$ ipython --no-banner

In [1]: import numpy as np

In [2]: np.set_printoptions(suppress=True, linewidth=200)

In [3]: rd = lambda a: np.round(a, 3) + 0

In [4]: X = np.load("test19.npy")

In [5]: X
Out[5]: 
array([[-2,  1, -2,  1, -2,  1],
       [-2, -2, -2, -2, -2, -2],
       [ 3,  0,  3,  0,  3,  0],
       [-2,  1, -2,  1, -2,  1],
       [-2, -2, -2, -2, -2, -2],
       [ 3,  0,  3,  0,  3,  0]])

In [6]: M2 = X / np.linalg.norm(X, axis=1, keepdims=True)

In [7]: G = M2 @ M2.T

In [8]: rd(G[1])
Out[8]: array([ 0.316,  1.   , -0.707,  0.316,  1.   , -0.707])

In [9]: rd(np.linalg.norm(M2, axis=1))
Out[9]: array([1., 1., 1., 1., 1., 1.])

In [10]: np.degrees(np.arccos(np.clip(G[1, 4], -1, 1)))
Out[10]: np.float64(0.0)

In [11]: (np.abs(G) > 0.9).astype(int)
Out[11]: 
array([[1, 0, 0, 1, 0, 0],
       [0, 1, 0, 0, 1, 0],
       [0, 0, 1, 0, 0, 1],
       [1, 0, 0, 1, 0, 0],
       [0, 1, 0, 0, 1, 0],
       [0, 0, 1, 0, 0, 1]])

In [12]: rng = np.random.default_rng(4711)

In [13]: idx = rng.permutation(6)

In [14]: idx
Out[14]: array([1, 3, 2, 5, 4, 0])

In [15]: M2 = X[idx][:, idx]

In [16]: np.diag(M2)
Out[16]: array([-2,  1,  3,  0, -2, -2])

In [17]: np.allclose(M2, X)
Out[17]: False

In [18]: left, sig, vt = np.linalg.svd(X)

In [19]: V = vt[:(sig > 1e-8).sum()]

In [20]: vec = X[1] + -3 * X[0] + rng.integers(2) * np.eye(6)[2]

In [21]: vec
Out[21]: array([ 4., -5.,  5., -5.,  4., -5.])

In [22]: rd(V.T @ V)
Out[22]: 
array([[0.333, 0.   , 0.333, 0.   , 0.333, 0.   ],
       [0.   , 0.333, 0.   , 0.333, 0.   , 0.333],
       [0.333, 0.   , 0.333, 0.   , 0.333, 0.   ],
       [0.   , 0.333, 0.   , 0.333, 0.   , 0.333],
       [0.333, 0.   , 0.333, 0.   , 0.333, 0.   ],
       [0.   , 0.333, 0.   , 0.333, 0.   , 0.333]])

In [23]: np.linalg.matrix_rank(np.vstack([X, vec]))
Out[23]: np.int64(3)

In [24]: rd(np.linalg.norm(vec - V.T @ V @ vec))
Out[24]: np.float64(0.816)

In [25]: np.allclose(V.T @ V @ vec, vec)
Out[25]: False

In [26]: mat = np.load("x.npy")

In [27]: mat
Out[27]: 
array([[ -1.,   3.,   3.,  -3.],
       [  0.,   3.,  14.,  -7.],
       [  0.,   7.,  10.,  -7.],
       [  0.,  14.,  28., -18.]])

In [28]: q, R = np.linalg.qr(mat)

In [29]: rd(np.abs(np.diag(R)))
Out[29]: array([ 1.   , 15.937,  8.941,  0.337])

In [30]: np.allclose(R.T @ R, mat.T @ mat)
Out[30]: True

In [31]: rd(R)
Out[31]: 
array([[ -1.   ,   3.   ,   3.   ,  -3.   ],
       [  0.   , -15.937, -31.624,  20.204],
       [  0.   ,   0.   ,   8.941,  -3.699],
       [  0.   ,   0.   ,   0.   ,  -0.337]])

In [32]: np.trace(q @ q.T)
Out[32]: np.float64(4.0)

In [33]: W = np.array([[-1, -3, 3, 2, 0, 0],
    ...:     [3, -2, -3, 0, -3, 1],
    ...:     [-1, -3, 0, 2, 2, 1],
    ...:     [3, -1, 1, 0, -1, 0]])

In [34]: beta = np.array([2, 1, 0, 0, 0, 1])

In [35]: hid = np.maximum(mat @ W + beta, 0)

In [36]: (hid > 0).mean(axis=0)
Out[36]: array([0.  , 0.  , 0.  , 1.  , 0.75, 1.  ])

In [37]: hid
Out[37]: 
array([[ 0.,  0.,  0.,  4.,  0.,  7.],
       [ 0.,  0.,  0., 28., 26., 18.],
       [ 0.,  0.,  0., 20.,  6., 18.],
       [ 0.,  0.,  0., 56., 32., 43.]])

In [38]: (hid > 0).astype(int)
Out[38]: 
array([[0, 0, 0, 1, 0, 1],
       [0, 0, 0, 1, 1, 1],
       [0, 0, 0, 1, 1, 1],
       [0, 0, 0, 1, 1, 1]])

In [39]: cent = np.array([[3, -3, 3],
    ...:     [1, 5, -4],
    ...:     [5, 5, 2],
    ...:     [5, 4, -4],
    ...:     [0, -3, -5],
    ...:     [-5, -5, 2]])

In [40]: W @ cent
Out[40]: 
array([[ 19,  11,   7],
       [-13, -30,  28],
       [ -1, -15,  -7],
       [ 13,  -6,  20]])

In [41]: (hid @ cent).round(6).argmax(axis=1)
Out[41]: array([2, 0, 0, 0])

In [42]: t3 = np.stack([mat, 3 * mat, mat[::-1]])

In [43]: t3.sum(axis=0)
Out[43]: 
array([[ -4.,  26.,  40., -30.],
       [  0.,  19.,  66., -35.],
       [  0.,  31.,  54., -35.],
       [ -1.,  59., 115., -75.]])

In [44]: rd(np.linalg.det(t3))
Out[44]: array([  -48., -3888.,   -48.])

In [45]: np.linalg.matrix_rank(t3.reshape(3, -1))
Out[45]: np.int64(2)

In [46]: M2 = np.array([[2, 1, 3], [-2, 2, 1], [3, 3, 2], [3, 1, 2]])

In [47]: np.einsum("ik,kj->ji", mat, M2)
Out[47]: 
array([[-8., 15., -5.,  2.],
       [11., 41., 37., 94.],
       [ 0., 17., 13., 34.]])

In [48]: np.einsum("ij->j", mat)
Out[48]: array([ -1.,  27.,  55., -35.])

In [49]: M2.T @ mat.T
Out[49]: 
array([[-8., 15., -5.,  2.],
       [11., 41., 37., 94.],
       [ 0., 17., 13., 34.]])

In [50]: np.einsum("ij,ij->i", mat, mat)
Out[50]: array([  28.,  254.,  198., 1304.])

In [51]: np.linalg.matrix_rank(np.vstack([mat, M2.T]))
Out[51]: np.int64(4)

In [52]: np.linalg.matrix_rank(mat @ M2)
Out[52]: np.int64(3)

In [53]: np.trace(mat)
Out[53]: np.float64(-6.0)

In [54]: rd(np.sort(np.abs(np.linalg.eigvals(mat))))
Out[54]: array([1., 3., 4., 4.])

In [55]: data = np.loadtxt("out2.csv", delimiter=",")

In [56]: data
Out[56]: 
array([[0., 0., 0., 0., 0., 2.],
       [0., 0., 0., 0., 0., 6.],
       [0., 0., 0., 0., 0., 9.],
       [0., 0., 0., 0., 0., 6.],
       [0., 0., 0., 0., 0., 4.],
       [2., 6., 9., 6., 4., 0.]])

In [57]: [round(float(x), 3) for x in np.linalg.svd(data, compute_uv=False)[:3]]
Out[57]: [13.153, 13.153, 0.0]

In [58]: np.linalg.matrix_rank(data, rtol=0.1)
Out[58]: np.int64(2)

In [59]: G = data.T @ data

In [60]: rd(np.linalg.eigvalsh(G)[::-1])
Out[60]: array([173., 173.,   0.,   0.,   0.,   0.])

In [61]: np.trace(G), (data ** 2).sum()
Out[61]: (np.float64(346.0), np.float64(346.0))

In [62]: (data @ data.T).shape
Out[62]: (6, 6)

In [63]: np.diag(G)
Out[63]: array([  4.,  36.,  81.,  36.,  16., 173.])

In [64]: np.allclose(G, G.T)
Out[64]: True

In [65]: M2 = np.array([[2, -2, 0],
    ...:     [-2, 0, -2],
    ...:     [2, 0, -2],
    ...:     [-1, 1, 2],
    ...:     [-1, -2, 2],
    ...:     [-1, 0, 1]])

In [66]: np.einsum("ij->j", data)
Out[66]: array([ 2.,  6.,  9.,  6.,  4., 27.])

In [67]: np.einsum("ik,kj->ij", data, M2)
Out[67]: 
array([[ -2.,   0.,   2.],
       [ -6.,   0.,   6.],
       [ -9.,   0.,   9.],
       [ -6.,   0.,   6.],
       [ -4.,   0.,   4.],
       [  0.,  -6., -10.]])

In [68]: np.linalg.matrix_rank(data @ M2)
Out[68]: np.int64(2)

In [69]: np.einsum("ik,kj->ji", data, M2)
Out[69]: 
array([[ -2.,  -6.,  -9.,  -6.,  -4.,   0.],
       [  0.,   0.,   0.,   0.,   0.,  -6.],
       [  2.,   6.,   9.,   6.,   4., -10.]])

In [70]: np.linalg.matrix_rank(np.vstack([data, M2.T]))
Out[70]: np.int64(5)

In [71]: np.vstack([data, M2.T]).shape
Out[71]: (9, 6)

In [72]: data @ M2
Out[72]: 
array([[ -2.,   0.,   2.],
       [ -6.,   0.,   6.],
       [ -9.,   0.,   9.],
       [ -6.,   0.,   6.],
       [ -4.,   0.,   4.],
       [  0.,  -6., -10.]])

In [73]: np.einsum("ij,ij->i", data, data)
Out[73]: array([  4.,  36.,  81.,  36.,  16., 173.])

In [74]: vec = np.array([7, 4, 6, 0, 2, 4])

In [75]: h1 = np.maximum(data @ vec, 0)

In [76]: np.maximum(data @ (3 * vec), 0)
Out[76]: array([ 24.,  72., 108.,  72.,  48., 300.])

In [77]: np.maximum(data @ vec, 0) - np.maximum(-data @ vec, 0)
Out[77]: array([  8.,  24.,  36.,  24.,  16., 100.])

In [78]: data * (h1 > 1e-9)[:, None]
Out[78]: 
array([[0., 0., 0., 0., 0., 2.],
       [0., 0., 0., 0., 0., 6.],
       [0., 0., 0., 0., 0., 9.],
       [0., 0., 0., 0., 0., 6.],
       [0., 0., 0., 0., 0., 4.],
       [2., 6., 9., 6., 4., 0.]])

In [79]: arr = np.load("case10.npy")

In [80]: arr
Out[80]: 
array([[-0.972,  3.985,  2.975, -2.97 ],
       [-1.   ,  3.984,  2.991, -2.993],
       [-0.972,  3.992,  3.013, -3.018],
       [-1.958,  5.013,  1.987, -3.003],
       [-2.004,  5.012,  2.007, -2.993],
       [-2.035,  4.99 ,  1.979, -2.987],
       [-5.005,  5.007, -2.   , -1.045],
       [-4.96 ,  4.999, -1.993, -1.013],
       [-4.984,  4.989, -1.992, -0.997]])

In [81]: M2 = np.array([[8, 0], [0, 3], [2, -3], [2, 7]])

In [82]: rd(np.einsum("ij->j", arr))
Out[82]: array([-23.89 ,  41.971,   8.967, -21.019])

In [83]: np.vstack([arr, M2.T]).shape
Out[83]: (11, 4)

In [84]: rd(np.einsum("ij,ij->i", arr, arr))
Out[84]: array([34.497, 34.776, 35.067, 41.93 , 42.122, 41.88 , 55.212, 54.59 , 54.692])

In [85]: np.linalg.lstsq(X[:-1].T, X[-1])[2]
Out[85]: np.int32(2)

In [86]: np.unique(X.round(6), axis=0).shape
Out[86]: (3, 6)

In [87]: np.allclose(X[:-1].T @ np.linalg.lstsq(X[:-1].T, X[-1])[0], X[-1])
Out[87]: True

In [88]: rd(np.trace(np.linalg.pinv(X) @ X))
Out[88]: np.float64(2.0)

In [89]: rd(X @ np.linalg.pinv(X) @ X)
Out[89]: 
array([[-2.,  1., -2.,  1., -2.,  1.],
       [-2., -2., -2., -2., -2., -2.],
       [ 3.,  0.,  3.,  0.,  3.,  0.],
       [-2.,  1., -2.,  1., -2.,  1.],
       [-2., -2., -2., -2., -2., -2.],
       [ 3.,  0.,  3.,  0.,  3.,  0.]])

In [90]: q, R = np.linalg.qr(arr)

In [91]: rd(np.abs(np.diag(R)))
Out[91]: array([9.454, 6.782, 0.725, 0.044])

In [92]: M2 = np.c_[arr[:, :3] @ np.array([[1, 2, 1], [0, 3, 3], [3, 0, 1]]), np.array([2, -4, -5, -3, 1, 5, 4, 1, -1])]

In [93]: rd(M2)
Out[93]: 
array([[  7.953,  10.011,  13.958,   2.   ],
       [  7.973,   9.952,  13.943,  -4.   ],
       [  8.067,  10.032,  14.017,  -5.   ],
       [  4.003,  11.123,  15.068,  -3.   ],
       [  4.017,  11.028,  15.039,   1.   ],
       [  3.902,  10.9  ,  14.914,   5.   ],
       [-11.005,   5.011,   8.016,   4.   ],
       [-10.939,   5.077,   8.044,   1.   ],
       [-10.96 ,   4.999,   7.991,  -1.   ]])

In [94]: rd(np.linalg.norm(np.linalg.qr(arr)[0].T @ M2, axis=0) ** 2 / ((M2 ** 2).sum(axis=0) + 1e-12))
Out[94]: array([1.  , 1.  , 1.  , 0.24])

In [95]: rd(np.linalg.lstsq(arr, M2[:, 0])[0])
Out[95]: array([1., 0., 3., 0.])

In [96]: round(np.log10(np.linalg.cond(arr)))
Out[96]: 3

In [97]: rd(np.abs(np.linalg.svd(arr)[2][-1]))
Out[97]: array([0.162, 0.446, 0.29 , 0.831])

In [98]: E = np.loadtxt("layer10.csv", delimiter=",")

In [99]: rd(E)
Out[99]: 
array([[0.333, 0.333, 0.333, 0.   , 0.   , 0.   ],
       [0.   , 0.667, 0.   , 0.   , 0.   , 0.333],
       [0.   , 0.   , 0.333, 0.   , 0.333, 0.333],
       [0.5  , 0.   , 0.   , 0.5  , 0.   , 0.   ],
       [0.333, 0.   , 0.   , 0.333, 0.333, 0.   ],
       [0.   , 0.5  , 0.   , 0.   , 0.   , 0.5  ]])

In [100]: vec = np.array([3, 1, 3, 3, 3, 0])

In [101]: target = E @ vec

In [102]: beta, lr = np.zeros(6), 1 / np.linalg.norm(E, 2) ** 2

In [103]: for i in range(40):
     ...:     beta -= lr * E.T @ (E @ beta - target)
     ...:     if i % 10 == 0: print(i, round(np.linalg.norm(E @ beta - target), 3))
     ...: 
0 1.682
10 0.166
20 0.105
30 0.083

In [104]: rd(np.linalg.cond(E))
Out[104]: np.float64(18.491)

In [105]: rd(np.linalg.matrix_power(E, 2))
Out[105]: 
array([[0.111, 0.333, 0.222, 0.   , 0.111, 0.222],
       [0.   , 0.611, 0.   , 0.   , 0.   , 0.389],
       [0.111, 0.167, 0.111, 0.111, 0.222, 0.278],
       [0.417, 0.167, 0.167, 0.25 , 0.   , 0.   ],
       [0.389, 0.111, 0.111, 0.278, 0.111, 0.   ],
       [0.   , 0.583, 0.   , 0.   , 0.   , 0.417]])

In [106]: p = np.eye(6)[3]

In [107]: for _ in range(6):
     ...:     p = p @ E
     ...:     print(p.round(3))
     ...: 
[0.5 0.  0.  0.5 0.  0. ]
[0.417 0.167 0.167 0.25  0.    0.   ]
[0.264 0.25  0.194 0.125 0.056 0.111]
[0.169 0.31  0.153 0.081 0.083 0.204]
[0.125 0.365 0.107 0.068 0.079 0.256]
[0.102 0.413 0.077 0.06  0.062 0.285]
